$ ipython --no-banner

In [1]: import numpy as np

In [2]: np.set_printoptions(precision=2, suppress=True, linewidth=120)

In [3]: tidy = lambda a: np.round(a, 2) + 0

In [4]: rng = np.random.default_rng(924121)

In [5]: M = np.array([[-4, 5, -6], [-6, -4, 4], [3, 8, 2], [-2, 6, 6], [1, 6, -4]]) * (rng.random((5, 3)) < 0.3)

In [6]: M
Out[6]: 
array([[ 0,  5,  0],
       [ 0, -4,  0],
       [ 3,  0,  2],
       [-2,  0,  0],
       [ 0,  0,  0]])

In [7]: cov = M.T @ M

In [8]: tidy(np.linalg.svd(M, compute_uv=False) ** 2)
Out[8]: array([41., 16.,  1.])

In [9]: cov
Out[9]: 
array([[13,  0,  6],
       [ 0, 41,  0],
       [ 6,  0,  4]])

In [10]: tidy(np.linalg.eigvalsh(cov)[::-1])
Out[10]: array([41., 16.,  1.])

In [11]: np.diag(cov)
Out[11]: array([13, 41,  4])

In [12]: np.trace(cov), (M ** 2).sum()
Out[12]: (np.int64(58), np.int64(58))

In [13]: np.allclose(cov, cov.T)
Out[13]: True

In [14]: K = np.array([[1, 1, 2],
    ...:     [1, 2, 2],
    ...:     [1, 2, 3],
    ...:     [2, 2, 3],
    ...:     [3, 4, 4],
    ...:     [4, 6, 6],
    ...:     [6, 8, 6],
    ...:     [7, 8, 7],
    ...:     [9, 9, 9],
    ...:     [10, 11, 10],
    ...:     [11, 13, 10],
    ...:     [12, 14, 10],
    ...:     [13, 14, 11],
    ...:     [14, 16, 11],
    ...:     [16, 18, 13],
    ...:     [18, 19, 13],
    ...:     [18, 20, 13]])

In [15]: cen = K - K.mean(axis=0)

In [16]: evecs = np.linalg.svd(cen)[2][:1]

In [17]: out = cen - cen @ evecs.T @ evecs

In [18]: tidy(np.linalg.norm(out) / np.linalg.norm(cen))
Out[18]: np.float64(0.08)

In [19]: tidy(np.cov(cen @ evecs.T, rowvar=False))
Out[19]: np.float64(92.31)

In [20]: basis = K[[14, 10]].astype(float)

In [21]: for _ in range(6):
    ...:     lab = np.linalg.norm(K[:, None] - basis, axis=-1).argmin(axis=1)
    ...:     basis = np.array([K[lab == j].mean(axis=0) for j in range(2)])
    ...: 

In [22]: lab
Out[22]: array([1, 1, 1, 1, 1, 1, 1, 1, 1, 0, 0, 0, 0, 0, 0, 0, 0])

In [23]: np.bincount(lab)
Out[23]: array([8, 9])

In [24]: tidy(basis[1] - basis[0])
Out[24]: array([-10.22, -10.96,  -6.71])

In [25]: tidy(basis)
Out[25]: 
array([[14.  , 15.62, 11.38],
       [ 3.78,  4.67,  4.67]])
